$ python -q
>>> import numpy as np
>>> np.set_printoptions(precision=2, suppress=True, linewidth=200, floatmode="fixed")
>>> X = np.load("mat.npy")
>>> X
array([[-3,  0,  0,  0,  0,  0],
       [-2, -2,  0,  0,  0,  0],
       [-1,  0,  0,  0,  0,  0],
       [-3,  0, -3,  3,  0,  0],
       [ 0,  0, -3, -1, -3,  0],
       [ 0, -1,  0, -3,  3,  0]])
>>> Uu, sigma, Vh = np.linalg.svd(X)
>>> sigma
array([6.29, 4.67, 3.68, 2.40, 1.54, 0.00])
>>> A2 = Uu[:, :5] @ np.diag(sigma[:5]) @ Vh[:5]
>>> np.linalg.matrix_rank(X, rtol=0.05)
np.int64(5)
>>> A2.round(2) + 0
array([[-3.00,  0.00,  0.00,  0.00,  0.00,  0.00],
       [-2.00, -2.00,  0.00,  0.00,  0.00,  0.00],
       [-1.00,  0.00,  0.00,  0.00,  0.00,  0.00],
       [-3.00,  0.00, -3.00,  3.00,  0.00,  0.00],
       [ 0.00,  0.00, -3.00, -1.00, -3.00,  0.00],
       [ 0.00, -1.00,  0.00, -3.00,  3.00,  0.00]])
>>> round(np.abs(X - A2).max(), 2)
np.float64(0.0)
>>> np.round(np.linalg.norm(X - A2, 2), 2), sigma[5]
(np.float64(0.0), np.float64(0.0))
>>> Uu, sigma, Vh = np.linalg.svd(X)
>>> V = Vh[:(sigma > 1e-8).sum()]
>>> rng = np.random.default_rng(126)
>>> vec = X[2] + 4 * X[3] + rng.integers(2) * np.eye(6)[1]
>>> vec
array([-13.00,   0.00, -12.00,  12.00,   0.00,   0.00])
>>> np.linalg.matrix_rank(np.vstack([X, vec]))
np.int64(5)
>>> np.diag(V.T @ V)
array([1.00, 1.00, 1.00, 1.00, 1.00, 0.00])
>>> A2 = X / np.sqrt((X ** 2).mean(axis=1, keepdims=True))
>>> A2[1]
array([-1.73, -1.73,  0.00,  0.00,  0.00,  0.00])
>>> np.linalg.norm(A2, axis=1)
array([2.45, 2.45, 2.45, 2.45, 2.45, 2.45])
>>> np.abs(np.diag(np.linalg.qr(X)[1])) > 1e-9
array([ True,  True,  True,  True,  True, False])
>>> A = np.load("a.npy")
>>> A
array([[ 2,  2,  2,  1,  2,  2,  0],
       [16, 16, 16,  8, 16, 16,  0],
       [12, 12, 12,  6, 12, 12,  0]])
>>> vec = np.array([3, -2, 3, 2, 3, -3, 2])
>>> a = np.maximum(A @ vec, 0)
>>> np.maximum(A @ vec, 0) - np.maximum(-A @ vec, 0)
array([10, 80, 60])
>>> np.linalg.matrix_rank(A, rtol=0.1)
np.int64(1)
>>> [round(float(x), 2) for x in np.linalg.svd(A, compute_uv=False)[:3]]
[46.05, 0.0, 0.0]
>>> W1 = np.array([[-2, 6, 6],
...     [-8, -1, -5],
...     [-7, 8, -5],
...     [2, -6, -1],
...     [8, -7, 1],
...     [9, 5, -2],
...     [7, 5, 7]])
>>> b = np.array([2, -1, 0])
>>> hid = np.maximum(A @ W1 + b, 0)
>>> (hid > 0).mean(axis=0)
array([1.00, 1.00, 0.00])
>>> np.linalg.matrix_rank(hid)
np.int64(2)
>>> Z = np.array([[0, 3, -2], [1, -2, -2], [0, 2, 3]])
>>> W1 @ Z
array([[  6,  -6,  10],
       [ -1, -32,   3],
       [  8, -47, -17],
       [ -6,  16,   5],
       [ -7,  40,   1],
       [  5,  13, -34],
       [  5,  25,  -3]])
>>> (hid @ Z).round(6).argmax(axis=1)
array([0, 0, 0])
>>> F = np.load("out9.npy")
>>> F
array([[ 0,  3,  4,  0, -1,  1,  2, -4],
       [ 3,  2, -2, -1,  0, -4,  0,  0],
       [ 4, -2,  2,  2, -3, -1,  2,  1],
       [ 0, -1,  2, -2,  2, -2,  1, -2],
       [-1,  0, -3,  2, -2, -1,  0, -1],
       [ 1, -4, -1, -2, -1,  2, -4,  0],
       [ 2,  0,  2,  1,  0, -4, -2, -3],
       [-4,  0,  1, -2, -1,  0, -3, -2]])
>>> ev, V = np.linalg.eigh(F)
>>> np.linalg.svd(F, compute_uv=False)
array([8.98, 8.23, 6.99, 6.31, 5.00, 3.11, 2.36, 2.17])
>>> np.linalg.eigvalsh(F @ F)
array([ 4.70,  5.55,  9.67, 24.99, 39.88, 48.89, 67.66, 80.65])
>>> np.linalg.eigvalsh(F + 3 * np.eye(8))
array([-5.23, -3.99, -2.00,  0.64,  5.17,  6.11,  9.31, 11.98])
>>> ev
array([-8.23, -6.99, -5.00, -2.36,  2.17,  3.11,  6.31,  8.98])
>>> vec = np.array([-7, 7, -7, 0, 7, -1, 1, 7])
>>> a = np.maximum(F @ vec, 0)
>>> a
array([ 0, 11,  0,  0,  8,  0,  0,  0])
>>> np.flatnonzero(a > 1e-9)
array([1, 4])
>>> np.tanh(F @ vec)
array([-1.00,  1.00, -1.00, -1.00,  1.00, -1.00, -1.00, -1.00])
>>> F.T @ a
array([ 25,  22, -46,   5, -16, -52,   0,  -8])
>>> ev, V = np.linalg.eigh(F)
>>> vec = np.array([-3, 2, 5, 4, 1, 4, -1, -2])
>>> (np.sign(V[:, -1].round(6)) == np.sign(V[0, -1].round(6))).astype(int)
array([1, 1, 1, 1, 0, 0, 1, 0])
>>> np.abs(F).sum(axis=1).max(), np.round(np.abs(ev).max(), 2)
(np.int64(17), np.float64(8.98))
>>> np.round(vec @ F @ vec / (vec @ vec), 2), round(ev[0], 2), round(float(ev[-1]), 2)
(np.float64(-4.24), np.float64(-8.23), 8.98)
>>> np.round(np.linalg.norm(F, "nuc"), 2)
np.float64(43.15)
>>> round(float(np.linalg.norm(F[2], 1)), 2), round(float(np.linalg.norm(F[2], np.inf)), 2)
(17.0, 4.0)
>>> J = np.loadtxt("dump.csv", delimiter=",")
>>> J
array([[ 1.00,  5.00,  0.00,  0.00,  0.00,  0.00],
       [ 5.00,  2.00,  5.00,  0.00,  0.00,  0.00],
       [ 0.00,  5.00, -1.00,  5.00,  0.00,  0.00],
       [ 0.00,  0.00,  5.00,  2.00,  5.00,  0.00],
       [ 0.00,  0.00,  0.00,  5.00,  1.00,  5.00],
       [ 0.00,  0.00,  0.00,  0.00,  5.00,  0.00]])
>>> ev, V = np.linalg.eigvalsh(J)
Traceback (most recent call last):
  File "<python-input-59>", line 1, in <module>
    ev, V = np.linalg.eigvalsh(J)
    ^^^^^
ValueError: too many values to unpack (expected 2)
>>> ev, V = np.linalg.eigh(J)
>>> np.linalg.eigvalsh(J @ J)
array([ 2.45,  7.92, 28.33, 54.60, 68.51, 99.19])
>>> np.round(V @ np.diag(ev) @ V.T, 2) + 0
array([[ 1.00,  5.00,  0.00,  0.00,  0.00,  0.00],
       [ 5.00,  2.00,  5.00,  0.00,  0.00,  0.00],
       [ 0.00,  5.00, -1.00,  5.00,  0.00,  0.00],
       [ 0.00,  0.00,  5.00,  2.00,  5.00,  0.00],
       [ 0.00,  0.00,  0.00,  5.00,  1.00,  5.00],
       [ 0.00,  0.00,  0.00,  0.00,  5.00,  0.00]])
>>> np.abs(V[:, -1]).round(6).argmax()
np.int64(3)
>>> (ev > 1e-8).sum(), (ev < -1e-8).sum()
(np.int64(3), np.int64(3))
>>> np.unique(ev.round(6) + 0, return_counts=True)[1]
array([1, 1, 1, 1, 1, 1])
>>> def softmax(z):
...     e = np.exp(z - z.max(axis=-1, keepdims=True))
...     return e / e.sum(axis=-1, keepdims=True)
... 
>>> np.round(softmax(J[1]), 2) + 0
array([0.48, 0.02, 0.48, 0.00, 0.00, 0.00])
>>> np.round(softmax(10 * J[1]), 2) + 0
array([0.50, 0.00, 0.50, 0.00, 0.00, 0.00])
>>> att = J @ J.T / np.sqrt(6)
>>> np.round(softmax(att + np.triu(np.full(att.shape, -np.inf), 1)), 2) + 0
array([[1.00, 0.00, 0.00, 0.00, 0.00, 0.00],
       [0.00, 1.00, 0.00, 0.00, 0.00, 0.00],
       [0.00, 0.00, 1.00, 0.00, 0.00, 0.00],
       [0.00, 0.00, 0.00, 1.00, 0.00, 0.00],
       [0.00, 0.00, 0.00, 0.00, 1.00, 0.00],
       [0.00, 0.00, 0.00, 0.50, 0.00, 0.50]])
>>> A2 = np.linalg.inv(J)
>>> round(np.linalg.slogdet(J)[0], 2)
np.float64(-1.0)
>>> (np.abs(A2) > 1e-9).astype(int)
array([[1, 1, 1, 1, 0, 1],
       [1, 1, 1, 1, 0, 1],
       [1, 1, 1, 1, 0, 1],
       [1, 1, 1, 1, 0, 1],
       [0, 0, 0, 0, 0, 1],
       [1, 1, 1, 1, 1, 1]])
>>> round(float(np.linalg.cond(J)), 2)
6.37
>>> round(float(np.linalg.det(J) * np.linalg.det(A2)), 2)
1.0
>>> [round(float(np.linalg.det(J[:i, :i])), 2) + 0 for i in range(1, 7)]
[1.0, -23.0, -2.0, 571.0, 621.0, -14275.0]
>>> np.all(np.linalg.eigvalsh(J) > 0)
np.False_
>>> arr = np.loadtxt("m.csv", delimiter=",")
>>> arr
array([[  0.40,  -0.30,   1.90],
       [ -0.90,   1.00,  -0.50],
       [ -0.60,   2.60,   1.10],
       [ -0.30,  -1.00,   0.10],
       [ -0.70,   0.20,   1.10],
       [  0.10,   1.30,  -0.60],
       [ -1.20,   0.90,  -1.10],
       [-13.50,   3.50,  14.00],
       [ -0.80,   0.00,   0.30],
       [ -0.20,   0.20,  -0.20],
       [ -0.50,  -1.20,  -0.60],
       [  0.50,   1.50,   1.50],
       [  2.60,  -0.50,  -0.60],
       [ -1.40,   0.70,  -0.20],
       [  1.20,   0.60,  -0.70],
       [ -0.40,   0.00,   0.20],
       [ -1.00,  -0.30,  -2.80],
       [ -0.40,   2.20,   0.10],
       [  0.40,  -1.00,  -1.30],
       [  0.20,   1.20,   0.40],
       [ -3.20,  -0.50,   0.00],
       [  1.30,   0.10,   1.30],
       [ -0.50,   1.30,  -0.20],
       [ -0.90,  -0.80,  -0.70],
       [ -1.20,   1.20,   0.00],
       [  0.80,  -0.40,   2.10],
       [  0.50,  -0.30,  -0.10],
       [  1.70,  -0.90,   0.90],
       [ -0.20,   0.70,   0.90],
       [ -0.30,   1.40,  -0.30],
       [  0.60,  -0.20,  -0.60]])
>>> Z = arr[[2, 15]].astype(float)
>>> for _ in range(4):
...     z = np.linalg.norm(arr[:, None] - Z, axis=-1).argmin(axis=1)
...     Z = np.array([arr[z == j].mean(axis=0) for j in range(2)])
... 
>>> z
array([1, 1, 1, 1, 1, 1, 1, 0, 1, 1, 1, 1, 1, 1, 1, 1, 1, 1, 1, 1, 1, 1, 1, 1, 1, 1, 1, 1, 1, 1, 1])
>>> Z
array([[-13.50,   3.50,  14.00],
       [ -0.15,   0.32,   0.05]])
>>> [round(float(x), 2) for x in np.linalg.svd(Z, compute_uv=False)[:3]]
[19.76, 0.3]
>>> cen = (arr - arr.mean(axis=0)) / arr.std(axis=0)
>>> cen.std(axis=0)
array([1.00, 1.00, 1.00])
>>> b = np.linalg.lstsq(np.delete(cen, 0, axis=1), cen[:, 0])[0]
>>> np.abs(b).argmax()
np.int64(1)
>>> np.round(1 - np.var(cen[:, 0] - np.delete(cen, 0, axis=1) @ b), 2)
np.float64(0.68)
>>> A @ np.linalg.pinv(A) @ A
array([[ 2.00,  2.00,  2.00,  1.00,  2.00,  2.00,  0.00],
       [16.00, 16.00, 16.00,  8.00, 16.00, 16.00,  0.00],
       [12.00, 12.00, 12.00,  6.00, 12.00, 12.00,  0.00]])
>>> round(np.trace(np.linalg.pinv(A) @ A), 2)
np.float64(1.0)
>>> np.allclose(A[:-1].T @ np.linalg.lstsq(A[:-1].T, A[-1])[0], A[-1])
True
>>> np.abs(np.diag(np.linalg.qr(A)[1])) > 1e-9
array([ True, False, False])
>>> try:
...     np.linalg.inv(A)
... except np.linalg.LinAlgError as e:
...     print("failed:", e)
... 
failed: Last 2 dimensions of the array must be square
>>> z = arr[:, 2] > np.median(arr[:, 2])
>>> u = arr[z].mean(axis=0) - arr[~z].mean(axis=0)
>>> u
array([-0.51,  0.45,  2.47])
>>> np.argsort(-np.abs(u).round(6), kind="stable")
array([2, 0, 1])
>>> mat = np.loadtxt("x.csv", delimiter=",")
>>> mat
array([[-1.00,  5.00, -4.00, -2.00],
       [-4.00, -3.00,  0.00, -2.00],
       [ 2.00, -5.00, -2.00, -1.00],
       [-2.00, -5.00, -2.00,  4.00]])
>>> W1 = np.array([[-1, -2, 1, 2, -2, 2],
...     [2, -2, 2, -1, 2, 0],
...     [-2, 2, 0, -2, 1, -2],
...     [1, -2, 2, -2, 2, 1]])
>>> b = np.array([3, 4, 1, 1, 2, 0])
>>> hid = np.maximum(mat @ W1 + b, 0)
>>> (hid > 0).mean(axis=0)
array([0.50, 0.75, 0.25, 0.50, 0.50, 0.75])
>>> np.linalg.matrix_rank(hid)
np.int64(4)
>>> hid
array([[20.00,  0.00,  6.00,  6.00,  6.00,  4.00],
       [ 0.00, 22.00,  0.00,  0.00,  0.00,  0.00],
       [ 0.00,  8.00,  0.00, 16.00,  0.00,  7.00],
       [ 3.00,  6.00,  0.00,  0.00,  2.00,  4.00]])
>>> (hid > 0).astype(int)
array([[1, 0, 1, 1, 1, 1],
       [0, 1, 0, 0, 0, 0],
       [0, 1, 0, 1, 0, 1],
       [1, 1, 0, 0, 1, 1]])
>>> Z = np.array([[1, 1], [1, 2], [-1, -1], [0, -1], [1, -2], [2, 1]])
>>> W1 @ Z
array([[-2, -2],
       [ 0, -7],
       [-3,  0],
       [ 1, -6]])
>>> (hid @ Z).round(6).argmax(axis=1)
array([0, 1, 0, 0])
>>> hid @ Z
array([[28.00,  0.00],
       [22.00, 44.00],
       [22.00,  7.00],
       [19.00, 15.00]])
>>> q, _ = np.linalg.qr(np.array([[-0.7, -0.9, -0.4, 2.4, -1.2, 1.2],
...     [-1.6, 0.9, -0.3, -0.1, -1.1, 1.2],
...     [-0.6, -1.7, 0.6, -0.3, 2.3, 0.4],
...     [-0.4, 1.0, 1.1, 0.7, -0.2, -0.4],
...     [0.7, -2.3, 0.8, -0.8, -1.0, 0.7],
...     [1.2, 1.1, 0.6, 0.5, -0.3, 0.8]]))
>>> E = -3 * q
>>> E
array([[ 0.90, -0.83, -0.60,  2.64,  0.38, -0.19],
       [ 2.05,  0.66,  0.23, -0.73,  1.30, -1.45],
       [ 0.77, -1.52,  1.15, -0.28, -1.92, -1.01],
       [ 0.51,  0.84,  2.41,  0.71,  0.20,  1.30],
       [-0.90, -1.94,  0.90, -0.38,  1.86, -0.15],
       [-1.54,  1.04,  0.80,  0.89, -0.02, -2.03]])
>>> np.allclose(E, E.T)
False
>>> round(np.trace(E), 2)
np.float64(3.24)
>>> vec = np.array([-3, -1, 0, -1, -2, -3])
>>> target = E @ vec
>>> b, lr = np.zeros(6), 1 / np.linalg.norm(E, 2) ** 2
>>> for i in range(6):
...     b -= lr * E.T @ (E @ b - target)
...     if i % 1 == 0: print(i, round(np.linalg.norm(E @ b - target), 2))
... 
0 0.0
1 0.0
2 0.0
3 0.0
4 0.0
5 0.0
>>> np.round(np.linalg.cond(E), 2)
np.float64(1.0)
>>> np.round(softmax(10 * E[0]), 2) + 0
array([0.00, 0.00, 0.00, 1.00, 0.00, 0.00])
>>> softmax(E[0] + -2)
array([0.12, 0.02, 0.03, 0.71, 0.07, 0.04])
>>> softmax(E[0])
array([0.12, 0.02, 0.03, 0.71, 0.07, 0.04])
>>> att = E @ E.T / np.sqrt(6)
>>> softmax(att)[0] @ E
array([ 0.81, -0.76, -0.41,  2.35,  0.37, -0.25])
>>> softmax(att).round(6).argmax(axis=1)
array([0, 1, 2, 3, 4, 5])
